>>> import numpy as np
>>> np.set_printoptions(suppress=True, linewidth=140)
>>> m1 = np.load("mat.npy")
>>> m1.round(1) + 0
array([[-0.3, -0.5,  0.7, -0.4,  0.3],
       [ 0.9, -0.4,  0. , -0.2, -0.2],
       [ 0. ,  0.2, -0.5, -0.7,  0.5],
       [ 0.4,  0.3,  0.3,  0.3,  0.7],
       [-0.1, -0.7, -0.5,  0.4,  0.4]])
>>> x = np.array([2, 2, 4, 0, 4])
>>> [p for p in range(1, 25) if np.allclose(np.linalg.matrix_power(m1, p), np.eye(5))]
[]
>>> 5 - np.linalg.matrix_rank(m1 - np.eye(5), tol=1e-8)
np.int64(1)
>>> np.round(np.abs(np.linalg.eigvals(m1)), 1)
array([1., 1., 1., 1., 1.])
>>> np.round(np.poly(m1), 1)
array([ 1. ,  0.4,  0.4, -0.4, -0.4, -1. ])
>>> np.round(np.linalg.eigvals(m1), 1)
array([ 0. +1.j ,  0. -1.j , -0.8+0.7j, -0.8-0.7j,  1. +0.j ])
>>> round(float(np.linalg.det(2 * m1)), 1), round(np.linalg.det(m1), 1)
(32.0, np.float64(1.0))
>>> x = np.array([9, 9, 8, 1, 7])
>>> np.linalg.norm(m1 @ x) <= np.linalg.norm(m1, 2) * np.linalg.norm(x) + 1e-9
np.True_
>>> np.round((m1 * x).sum(axis=1), 1)
array([ 0.2,  2.3,  0.4, 14.5, -7.7])
>>> np.sign((m1 @ x).round(6))
array([ 1.,  1.,  1.,  1., -1.])
>>> np.round(m1 * x, 1) + 0
array([[-2.4, -4.4,  5.3, -0.4,  2.1],
       [ 7.7, -3.6,  0. , -0.2, -1.5],
       [ 0. ,  1.8, -3.9, -0.7,  3.2],
       [ 3.9,  3. ,  2.4,  0.3,  5. ],
       [-1. , -6.1, -3.8,  0.4,  2.8]])
>>> np.round(m1 @ np.ones(5), 1) + 0
array([-0.2,  0. , -0.5,  2.1, -0.5])
>>> np.round(np.einsum("ij,j->i", m1, x), 1)
array([ 0.2,  2.3,  0.4, 14.5, -7.7])
